$ ipython --no-banner

In [1]: import numpy as np

In [2]: np.set_printoptions(precision=3, suppress=True, linewidth=120)

In [3]: K = np.load("dump.npy")

In [4]: K
Out[4]: 
array([[-5., -1.,  0.,  0.],
       [-1., -4., -1.,  0.],
       [ 0., -1.,  0., -1.],
       [ 0.,  0., -1.,  2.]])

In [5]: # symmetric, so the eigenvalues are real

In [6]: evals, evecs = np.linalg.eig(K)

In [7]: np.round(K @ evecs[:, 0] - evals[0] * evecs[:, 0], 3) + 0
Out[7]: array([0., 0., 0., 0.])

In [8]: np.sort(np.linalg.eigvals(K.T))
Out[8]: array([-5.671, -3.586, -0.181,  2.439])

In [9]: out = np.linalg.inv(K)

In [10]: np.allclose(out, K.T)
Out[10]: False

In [11]: np.round(K @ out, 3) + 0
Out[11]: 
array([[1., 0., 0., 0.],
       [0., 1., 0., 0.],
       [0., 0., 1., 0.],
       [0., 0., 0., 1.]])

In [12]: np.linalg.det(K) * out
Out[12]: 
array([[  2.,  -1.,   2.,   1.],
       [ -1.,   5., -10.,  -5.],
       [  2., -10.,  38.,  19.],
       [  1.,  -5.,  19.,   5.]])

In [13]: A = np.load("sample15.npy")

In [14]: A
Out[14]: 
array([[ 4,  0, -4],
       [ 0, -4,  5],
       [-4,  5,  8]])

In [15]: # symmetric, so the eigenvalues are real

In [16]: C2 = A.T @ A

In [17]: (A @ A.T).shape
Out[17]: (3, 3)

In [18]: np.linalg.svd(A, compute_uv=False) ** 2
Out[18]: array([136.384,  36.163,   5.453])
